$ python -q
>>> import numpy as np
>>> np.set_printoptions(precision=3, suppress=True, linewidth=200, sign=" ")
>>> rd = lambda a: np.round(a, 3) + 0
>>> data = np.load("x.npy")
>>> data
array([[-1, -2,  1],
       [ 1,  0, -1],
       [ 2, -2, -2],
       [-2,  2,  1]])
>>> Y = data / np.linalg.norm(data, axis=1, keepdims=True)
>>> C2 = Y @ Y.T
>>> (C2 - 2 * np.eye(4)).round(6).argmax(axis=1)
array([ 2,  2,  1,  0])
>>> np.argwhere(np.triu(np.abs(C2) > 0.95, 1))
array([[ 2,  3]])
>>> w1 = np.array([[0, 3, 0], [0, 1, 1], [3, 1, 1]])
>>> c = np.array([2, 0, -2])
>>> act = np.maximum(data @ w1 + c, 0)
>>> (act > 0).mean(axis=0)
array([ 0.5 ,  0.5 ,  0.25])
>>> basis = np.array([[1, 2], [0, 1], [1, 1]])
>>> act @ basis
array([[  5,  10],
       [  0,   2],
       [  0,   2],
       [  6,  11]])
>>> rng = np.random.default_rng(12469)
>>> m1 = np.triu(rng.random((4, 4)) < 0.6, 1).astype(int)
>>> m1 = m1 + m1.T
>>> m1
array([[ 0,  1,  1,  1],
       [ 1,  0,  0,  1],
       [ 1,  0,  0,  1],
       [ 1,  1,  1,  0]])
>>> x0 = np.array([-2, 9, -2, 8])
>>> m1 @ np.eye(4)[1]
array([ 1.,  0.,  0.,  1.])
>>> np.einsum("ij,j->i", m1, x0)
array([ 15,   6,   6,   5])
>>> (m1 * x0).sum(axis=1)
array([ 15,   6,   6,   5])
>>> m1 * x0
array([[ 0,  9, -2,  8],
       [-2,  0,  0,  8],
       [-2,  0,  0,  8],
       [-2,  9, -2,  0]])
>>> left, sv, vt = np.linalg.svd(m1)
>>> evecs = vt[:(sv > 1e-8).sum()]
>>> x0 = m1[3] + -2 * m1[1] + rng.integers(2) * np.eye(4)[3]
>>> x0
array([-1.,  1.,  1., -1.])
>>> np.linalg.matrix_rank(np.vstack([m1, x0]))
np.int64(3)
>>> rd(evecs.T @ evecs)
array([[ 1. ,  0. ,  0. ,  0. ],
       [ 0. ,  0.5,  0.5,  0. ],
       [ 0. ,  0.5,  0.5,  0. ],
       [ 0. ,  0. ,  0. ,  1. ]])
>>> W0 = np.loadtxt("a.csv", delimiter=",")
>>> W0
array([[ 4., -1., -1., -4., -1.],
       [ 9.,  4.,  4.,  1.,  4.],
       [ 4., -1., -1., -4., -1.],
       [13.,  8.,  8.,  5.,  8.],
       [ 4., -1., -1., -4., -1.],
       [ 0., -5., -5., -8., -5.],
       [ 9.,  4.,  4.,  1.,  4.],
       [11.,  6.,  6.,  3.,  6.]])
>>> rd(W0 @ np.linalg.pinv(W0) @ W0)
array([[ 4., -1., -1., -4., -1.],
       [ 9.,  4.,  4.,  1.,  4.],
       [ 4., -1., -1., -4., -1.],
       [13.,  8.,  8.,  5.,  8.],
       [ 4., -1., -1., -4., -1.],
       [ 0., -5., -5., -8., -5.],
       [ 9.,  4.,  4.,  1.,  4.],
       [11.,  6.,  6.,  3.,  6.]])
>>> np.allclose(W0[:-1].T @ np.linalg.lstsq(W0[:-1].T, W0[-1])[0], W0[-1])
True
>>> Y = W0 / np.sqrt((W0 ** 2).mean(axis=1, keepdims=True))
>>> np.linalg.matrix_rank(W0 - W0.mean(axis=1, keepdims=True))
np.int64(1)
>>> sv = 20 * 0.2 ** np.arange(7)
>>> Q, _ = np.linalg.qr(np.array([[0.3, -1.3, 0.3, -1.5, -0.4, 0.3, -2.1],
...     [-0.8, 0.2, -0.6, -1.2, 0.5, -1.6, -0.6],
...     [0.5, -1.3, 2.0, -1.6, 0.8, 0.6, -0.5],
...     [-0.1, 0.0, -0.5, 0.7, -0.1, -0.6, 1.1],
...     [-0.3, -0.8, -0.1, 1.2, -1.1, 2.1, 0.7],
...     [2.0, 0.1, -1.2, -0.6, -1.5, -0.3, 1.2],
...     [-0.7, -1.3, -0.6, -0.8, -0.9, 0.0, -0.9]]))
>>> E = rng.normal(size=(30, 7)) * sv @ Q
>>> rd(E)
array([[  1.302,   4.849,  -0.762,  -1.581,  -0.864,  -4.323,  -5.526],
       [ -1.264,   2.58 ,  -2.55 ,  -5.065,  -0.481,  -5.796,  -1.575],
       [ -3.568, -11.313,   0.379,   2.934,   1.732,   8.595,  12.018],
       [  3.761,  -2.498,   3.474,  10.505,   0.933,   8.734,  -3.292],
       [  1.332,   4.327,  -0.599,  -1.128,  -0.424,  -3.686,  -5.343],
       [  6.904,  21.571,  -2.232,  -5.239,  -2.59 , -17.524, -25.943],
       [  0.056,  -1.076,   0.214,   1.169,   0.25 ,   1.325,   0.405],
       [  1.487,   9.291,  -2.614,  -5.416,  -1.275, -10.198, -10.159],
       [  4.201,   5.773,   1.192,   3.674,  -0.488,  -1.116,  -9.924],
       [ -1.132,  -8.493,   2.74 ,   5.397,   1.185,   9.8  ,   9.284],
       [  4.85 ,  17.376,  -2.759,  -5.571,  -2.365, -15.473, -20.608],
       [ -2.793,  -0.715,  -2.243,  -5.297,  -0.171,  -3.579,   3.491],
       [ -2.61 , -11.403,   1.307,   5.095,   1.882,  10.291,  11.121],
       [  0.235,   4.834,  -0.68 ,  -4.2  ,  -0.901,  -5.287,  -2.764],
       [ -1.112, -15.869,   4.571,  12.468,   2.477,  18.828,  13.811],
       [ -0.051,  -1.834,   0.551,   1.694,   0.257,   2.283,   1.465],
       [ -1.648, -11.614,   1.776,   7.554,   1.763,  11.823,   9.622],
       [ -8.42 , -27.127,   2.372,   7.127,   3.463,  21.919,  31.15 ],
       [ -0.486,  -8.835,   2.367,   7.097,   1.971,  10.38 ,   6.865],
       [ -5.462, -15.714,   0.964,   2.849,   2.284,  11.8  ,  18.795],
       [  1.508,   7.33 ,  -0.627,  -3.743,  -1.146,  -6.634,  -6.424],
       [ -1.008,  -7.454,   2.283,   4.665,   1.048,   8.485,   7.98 ],
       [  3.795,   6.729,   0.363,   1.859,  -0.335,  -3.166, -10.626],
       [  0.91 ,  -3.244,   1.852,   4.954,   0.883,   5.573,   1.37 ],
       [ -0.55 ,  -1.401,   0.166,   0.166,  -0.054,   1.091,   2.042],
       [ -0.735,   0.77 ,  -0.938,  -2.172,  -0.436,  -2.152,   0.229],
       [  1.54 ,   6.791,  -1.528,  -2.848,  -0.97 ,  -6.711,  -7.857],
       [ -1.122,  -4.14 ,   0.806,   1.421,   0.589,   3.831,   5.055],
       [ -3.256,  -6.12 ,  -0.661,  -1.3  ,   0.627,   2.767,   8.515],
       [  1.303,   3.808,   0.617,  -0.881,  -0.619,  -2.228,  -3.094]])
>>> C2 = np.cov(E, rowvar=False)
>>> rd(np.median(E, axis=0))
array([-0.269, -1.238,  0.371,  1.295,  0.098,  1.208,  0.887])
>>> rd(np.polyfit(E[:, 6], E[:, 3], 1))
array([ 0.265,  0.941])
>>> np.argsort(-E.std(axis=0).round(6), kind="stable")
array([ 6,  1,  5,  3,  0,  2,  4])
>>> rd(np.corrcoef(E[:, 6], E[:, 3])[0, 1])
np.float64(0.609)
>>> rd(E.std(axis=0))
array([  3.05 ,   9.95 ,   1.848,   4.878,   1.399,   9.114,  11.203])
